>>> import numpy as np
>>> from numpy import linalg as LA
>>> np.set_printoptions(precision=2, suppress=True, linewidth=200)
>>> rd = lambda a: np.round(a, 2) + 0
>>> A = np.array([[62.0, -8.0, -40.0, -72.0, 8.0, 32.0],
...     [-8.0, -1.0, 5.0, 9.0, -1.0, -4.0],
...     [-40.0, 5.0, 23.0, 45.0, -5.0, -20.0],
...     [-72.0, 9.0, 45.0, 79.0, -9.0, -36.0],
...     [8.0, -1.0, -5.0, -9.0, -1.0, 4.0],
...     [32.0, -4.0, -20.0, -36.0, 4.0, 14.0]])
>>> A
array([[ 62.,  -8., -40., -72.,   8.,  32.],
       [ -8.,  -1.,   5.,   9.,  -1.,  -4.],
       [-40.,   5.,  23.,  45.,  -5., -20.],
       [-72.,   9.,  45.,  79.,  -9., -36.],
       [  8.,  -1.,  -5.,  -9.,  -1.,   4.],
       [ 32.,  -4., -20., -36.,   4.,  14.]])
>>> f = np.array([1, -7, -3, -8, 8, -3])
>>> other = A + np.outer(f, np.eye(6)[2])
>>> LA.matrix_rank(LA.inv(other) - LA.inv(A), tol=1e-8)
np.int64(1)
>>> other = np.array([[3, -3], [2, 2], [-3, -1], [-3, 0], [1, -3], [-3, 1]])
>>> np.einsum("ij,ij->i", A, A)
array([11780.,   188.,  4604., 14908.,   188.,  2948.])
>>> LA.matrix_rank(A @ other)
np.int64(2)
>>> np.einsum("ij->j", A)
array([-18.,   0.,   8.,  16.,  -4., -10.])
>>> w, evecs = LA.eigh(A)
>>> vec = np.array([4, 8, 1, 0, 8, 9])
>>> rd(LA.eigvalsh(A[1:, 1:]))
array([ -2.,  -2.,  -2.,  -2., 122.])
>>> vec @ A @ vec
np.float64(3517.0)
>>> m1 = np.load("out17.npy")
>>> m1
array([[0., 4., 0., 0., 0., 0., 0., 0.],
       [4., 2., 4., 0., 0., 0., 0., 0.],
       [0., 4., 2., 4., 0., 0., 0., 0.],
       [0., 0., 4., 2., 4., 0., 0., 0.],
       [0., 0., 0., 4., 1., 4., 0., 0.],
       [0., 0., 0., 0., 4., 1., 4., 0.],
       [0., 0., 0., 0., 0., 4., 1., 4.],
       [0., 0., 0., 0., 0., 0., 4., 0.]])
>>> # symmetric
>>> vec = np.array([1, 1, 1, 0, 1, 2, 0, 1])
>>> y = m1 @ vec
>>> y
array([ 4., 10.,  6.,  8.,  9.,  6., 12.,  0.])
>>> rd(LA.solve(m1, m1[:, 3]))
array([0., 0., 0., 1., 0., 0., 0., 0.])
>>> rd(LA.solve(m1, y + m1[:, 0]))
array([2., 1., 1., 0., 1., 2., 0., 1.])
>>> rd(LA.solve(m1, -2 * y))
array([-2., -2., -2.,  0., -2., -4.,  0., -2.])
